$ python -q
>>> import numpy as np
>>> np.set_printoptions(precision=3, suppress=True, linewidth=100, floatmode="fixed")
>>> def rd(a):
...     return np.round(a, 3) + 0
... 
>>> out = np.array([[0, 1, 1, 1], [0, 2, 0, 2], [3, 0, 0, 3], [2, 3, 3, 2]])
>>> m1 = out - out.T
>>> m1
array([[ 0,  1, -2, -1],
       [-1,  0,  0, -1],
       [ 2,  0,  0,  0],
       [ 1,  1,  0,  0]])
>>> # skew, so no eigenvalue has a real part
>>> x = np.array([1, 0, 0, 0])
>>> y = m1 @ x
>>> c, lr = np.zeros(4), 1 / np.linalg.norm(m1, 2) ** 2
>>> for i in range(20):
...     c -= lr * m1.T @ (m1 @ c - y)
...     if i % 5 == 0: print(i, round(np.linalg.norm(m1 @ c - y), 3))
... 
0 0.182
5 0.108
10 0.064
15 0.038
>>> rd(np.linalg.cond(m1))
np.float64(3.186)
>>> r0 = np.array([3, -3, -2, -2])
>>> out = m1 + np.outer(r0, np.eye(4)[3])
>>> np.linalg.matrix_rank(out - m1)
np.int64(1)
>>> m1.reshape(-1, 2)
array([[ 0,  1],
       [-2, -1],
       [-1,  0],
       [ 0, -1],
       [ 2,  0],
       [ 0,  0],
       [ 1,  1],
       [ 0,  0]])
>>> m1.reshape(2, -1)
array([[ 0,  1, -2, -1, -1,  0,  0, -1],
       [ 2,  0,  0,  0,  1,  1,  0,  0]])
>>> t3 = m1.reshape(4, 2, -1)
>>> np.swapaxes(t3, 1, 2)[3]
array([[1, 0],
       [1, 0]])
>>> t3.sum(axis=1)
array([[-2,  0],
       [-1, -1],
       [ 2,  0],
       [ 1,  1]])
>>> np.einsum("ihd,ihd->ih", t3, t3)
array([[1, 5],
       [1, 1],
       [4, 0],
       [2, 0]])
>>> np.einsum("ihd,jhd->hij", t3, t3).shape
(2, 4, 4)
>>> X = np.loadtxt("w.csv", delimiter=",")
>>> X
array([[1.000, 0.700, 0.490],
       [0.700, 1.000, 0.700],
       [0.490, 0.700, 1.000]])
>>> x = np.array([0, 1, 3])
>>> rd(X @ (2 * x))
array([4.340, 6.200, 7.400])
>>> (X @ x).argmax()
np.int64(2)
>>> np.sign((X @ x).round(6))
array([1.000, 1.000, 1.000])
>>> np.linalg.norm(X @ x) <= np.linalg.norm(X, 2) * np.linalg.norm(x) + 1e-9
np.True_
>>> rd(np.einsum("ij,j->i", X, x))
array([2.170, 3.100, 3.700])
>>> rd((X * x).sum(axis=1))
array([2.170, 3.100, 3.700])
>>> rd(X * x)
array([[0.000, 0.700, 1.470],
       [0.000, 1.000, 2.100],
       [0.000, 0.700, 3.000]])
